In [1]: import numpy as np

In [2]: import numpy.linalg as la

In [3]: np.set_printoptions(suppress=True, linewidth=100)

In [4]: K = np.load("m.npy")

In [5]: print(K)
[[ -2   1   1   1   1]
 [ -3   3   1   2  -1]
 [ -4   2  -1   3  -1]
 [ -4   2  -3   5  -2]
 [ -3   2  -5   5  -3]
 [ -4   1  -5   6  -2]
 [ -6   1  -4   4  -1]
 [ -4  -1  -5   4  -1]
 [ -4  -2  -7   2  -2]
 [ -3  -2  -7   2   0]
 [ -5  -2  -5   4   2]
 [ -4  -3  -7   4   2]
 [ -6  -5  -7   4   1]
 [ -6  -3  -9   6   3]
 [ -7  -4 -10   4   3]
 [ -9  -4 -11   5   3]
 [ -9  -3 -13   5   5]
 [ -9  -3 -15   4   6]
 [ -9  -4 -14   2   5]
 [ -9  -4 -16   4   5]
 [-10  -2 -17   6   4]
 [-10  -2 -17   6   2]
 [-12  -2 -15   7   0]
 [-11  -4 -14   8   2]
 [-11  -2 -15   6   4]
 [ -9   0 -14   5   5]
 [ -7   0 -13   6   6]
 [ -5   0 -15   5   7]
 [ -6  -2 -14   6   9]
 [ -8  -1 -15   7  10]
 [ -7  -1 -17   9   8]
 [ -8  -3 -16  10   7]
 [ -7  -2 -18  12   8]]

In [6]: lab = K[:, 4] > np.median(K[:, 4])

In [7]: r0 = K[lab].mean(axis=0) - K[~lab].mean(axis=0)

In [8]: print(((K - K.mean(axis=0)) @ r0 > 0).astype(int))
[0 0 0 0 0 0 0 0 0 0 0 0 0 0 0 1 1 1 1 1 1 1 1 1 1 1 1 1 1 1 1 1 1]

In [9]: print(lab.astype(int))
[0 0 0 0 0 0 0 0 0 0 0 0 0 0 0 0 1 1 1 1 1 0 0 0 1 1 1 1 1 1 1 1 1]

In [10]: x = np.array([1, 3, 2, 3, 3])

In [11]: print((K * x).sum(axis=1))
[  9  11   6   5  -1   1  -2  -8 -24 -17  -3  -9 -20  -6 -18 -19 -14 -18 -28 -26 -20 -26 -27 -21
 -17  -7   3   1   5  10   7   2  11]

In [12]: print(np.sign((K @ x).round(6)))
[ 1  1  1  1 -1  1 -1 -1 -1 -1 -1 -1 -1 -1 -1 -1 -1 -1 -1 -1 -1 -1 -1 -1 -1 -1  1  1  1  1  1  1  1]

In [13]: print(K @ (2 * x))
[ 18  22  12  10  -2   2  -4 -16 -48 -34  -6 -18 -40 -12 -36 -38 -28 -36 -56 -52 -40 -52 -54 -42
 -34 -14   6   2  10  20  14   4  22]

In [14]: print((K @ x).argmax())
1

In [15]: print(K @ np.eye(5)[3])
[ 1.  2.  3.  5.  5.  6.  4.  4.  2.  2.  4.  4.  4.  6.  4.  5.  5.  4.  2.  4.  6.  6.  7.  8.
  6.  5.  6.  5.  6.  7.  9. 10. 12.]

In [16]: O, Rm = la.qr(K)

In [17]: print(np.allclose(Rm.T @ Rm, K.T @ K))
True

In [18]: print(round(abs(Rm[0, 0]), 2), round(float(la.norm(K[:, 0])), 2))
41.44 41.44

In [19]: print(O.shape, Rm.shape)
(33, 5) (5, 5)

In [20]: C2 = np.cov(K, rowvar=False)

In [21]: print(np.round(K.std(axis=0), 2))
[2.68 2.06 5.59 2.32 3.51]

In [22]: print(np.median(K, axis=0))
[ -7.  -2. -13.   5.   3.]

In [23]: print(np.round(la.eigvalsh(C2)[::-1], 2))
[49.11  5.82  3.97  2.    1.4 ]

In [24]: print(round(float(np.corrcoef(K[:, 1], K[:, 4])[0, 1]), 2))
-0.39

In [25]: print(np.round(np.corrcoef(K.T), 2))
[[ 1.    0.56  0.8  -0.46 -0.47]
 [ 0.56  1.    0.56 -0.17 -0.39]
 [ 0.8   0.56  1.   -0.65 -0.77]
 [-0.46 -0.17 -0.65  1.    0.51]
 [-0.47 -0.39 -0.77  0.51  1.  ]]

In [26]: print(np.argwhere(np.triu(np.abs(np.corrcoef(K.T)) > 0.8, 1)))
[[0 2]]

In [27]: print(np.round(np.polyfit(K[:, 1], K[:, 4], 1), 2))
[-0.66  1.89]

In [28]: C = np.array([[4, 5, 4, 5, 2, 1, 1], [0, 3, 2, 2, 5, 1, 5], [4, 5, 1, 5, 2, 0, 0]])

In [29]: F = np.repeat(C, 29 // 3, axis=0)

In [30]: rng = np.random.default_rng(35)

In [31]: F = F + 0.05 * rng.normal(size=F.shape)

In [32]: print(F.round(2) + 0)
[[ 3.94  5.04  4.06  5.04  2.07  1.    0.93]
 [ 4.    5.02  4.02  4.97  1.9   1.1   1.  ]
 [ 4.02  4.97  3.96  5.03  2.05  0.95  0.97]
 [ 3.96  4.95  3.96  4.99  1.91  1.11  0.93]
 [ 3.98  5.09  3.98  5.    2.03  1.08  0.95]
 [ 4.08  4.94  4.09  5.06  2.03  0.98  1.08]
 [ 4.05  5.06  3.94  5.    2.02  1.03  0.92]
 [ 3.92  5.03  3.98  5.01  1.94  1.01  0.96]
 [ 3.94  4.94  4.02  4.92  1.91  0.96  1.01]
 [ 0.03  3.03  2.05  1.97  4.98  1.08  4.99]
 [ 0.01  2.95  2.02  1.94  4.98  0.99  4.99]
 [ 0.03  3.04  2.04  2.    4.97  0.99  4.97]
 [-0.05  3.08  1.94  2.03  4.97  0.91  5.1 ]
 [-0.02  2.94  2.11  1.98  5.    1.07  4.95]
 [-0.05  3.03  2.02  1.95  4.92  0.93  5.02]
 [ 0.06  3.06  2.02  2.02  4.89  1.    4.97]
 [ 0.07  2.99  2.01  2.01  5.02  1.03  5.11]
 [ 0.08  3.02  1.96  2.09  5.05  1.01  4.97]
 [ 3.95  5.05  1.06  5.    2.    0.09  0.03]
 [ 3.99  4.97  1.05  5.04  1.95 -0.11  0.04]
 [ 4.04  5.06  1.04  4.91  2.06 -0.02  0.08]
 [ 4.02  4.98  0.94  4.98  2.02 -0.01  0.06]
 [ 4.    5.02  0.97  4.97  1.97 -0.05  0.05]
 [ 4.08  4.97  0.98  5.07  2.03  0.04 -0.05]
 [ 4.1   5.02  1.02  4.99  2.    0.   -0.01]
 [ 4.02  5.05  0.97  4.99  2.04  0.03  0.16]
 [ 3.96  5.04  0.99  5.    2.    0.    0.04]]

In [33]: Y = F / la.norm(F, axis=1, keepdims=True)

In [34]: C2 = Y @ Y.T

In [35]: print((C2 - 2 * np.eye(27)).round(6).argmax(axis=1))
[ 7  3  6  1  6  8  4  4  7 11 16 15 14  9 12 11 10 11 26 22 22 22 21 24 22 21 22]

In [36]: print(np.round(np.degrees(np.arccos(np.clip(C2[11, 25], -1, 1))), 2))
56.58

In [37]: C = F[[3, 9]].astype(float)

In [38]: for _ in range(5):
    ...:     lab = la.norm(F[:, None] - C, axis=-1).argmin(axis=1)
    ...:     C = np.array([F[lab == j].mean(axis=0) for j in range(2)])
    ...: 

In [39]: print(lab)
[0 0 0 0 0 0 0 0 0 1 1 1 1 1 1 1 1 1 0 0 0 0 0 0 0 0 0]

In [40]: print(np.abs(C[1] - C[0]).argmax())
6

In [41]: print(C.round(2))
[[4.   5.01 2.5  5.   2.   0.51 0.51]
 [0.02 3.02 2.02 2.   4.97 1.   5.01]]

In [42]: X = np.load("dump.npy")

In [43]: print(X)
[[  9  18   9  18  -9  18]
 [ -6 -12  -6 -12   6 -12]
 [  0   0   0   0   0   0]]

In [44]: print(np.unique(X.round(6), axis=0).shape)
(3, 6)

In [45]: print(np.allclose(X[:-1].T @ la.lstsq(X[:-1].T, X[-1])[0], X[-1]))
True

In [46]: print(la.cond(X) > 100)
True

In [47]: U, sig, VT = la.svd(X)

In [48]: V = VT[:(sig > 1e-8).sum()]

In [49]: x = X[2] + 3 * X[0] + rng.integers(2) * np.eye(6)[3]

In [50]: print(x)
[ 27.  54.  27.  55. -27.  54.]

In [51]: print(round(la.norm(x - V.T @ V @ x), 2))
0.86

In [52]: print(la.matrix_rank(np.vstack([X, x])))
2

In [53]: E = np.arange(48).reshape(6, 8) + 4

In [54]: print(E)
[[ 4  5  6  7  8  9 10 11]
 [12 13 14 15 16 17 18 19]
 [20 21 22 23 24 25 26 27]
 [28 29 30 31 32 33 34 35]
 [36 37 38 39 40 41 42 43]
 [44 45 46 47 48 49 50 51]]

In [55]: Y = E + rng.integers(-2, 3, (6, 2)) @ rng.integers(-2, 3, (2, 8))

In [56]: print(Y)
[[ 3  4  9 11  2  4 12 11]
 [10 11 17 14 16 16 22 19]
 [18 19 25 22 24 24 30 27]
 [26 27 32 27 36 35 38 35]
 [36 37 40 45 32 35 42 43]
 [43 44 46 42 54 53 52 51]]

In [57]: print(Y - E)
[[-1 -1  3  4 -6 -5  2  0]
 [-2 -2  3 -1  0 -1  4  0]
 [-2 -2  3 -1  0 -1  4  0]
 [-2 -2  2 -4  4  2  4  0]
 [ 0  0  2  6 -8 -6  0  0]
 [-1 -1  0 -5  6  4  2  0]]

In [58]: print(la.matrix_rank(Y - E, tol=1e-8))
2

In [59]: print(np.abs(Y - E).sum(axis=1))
[22 13 13 20 22 19]
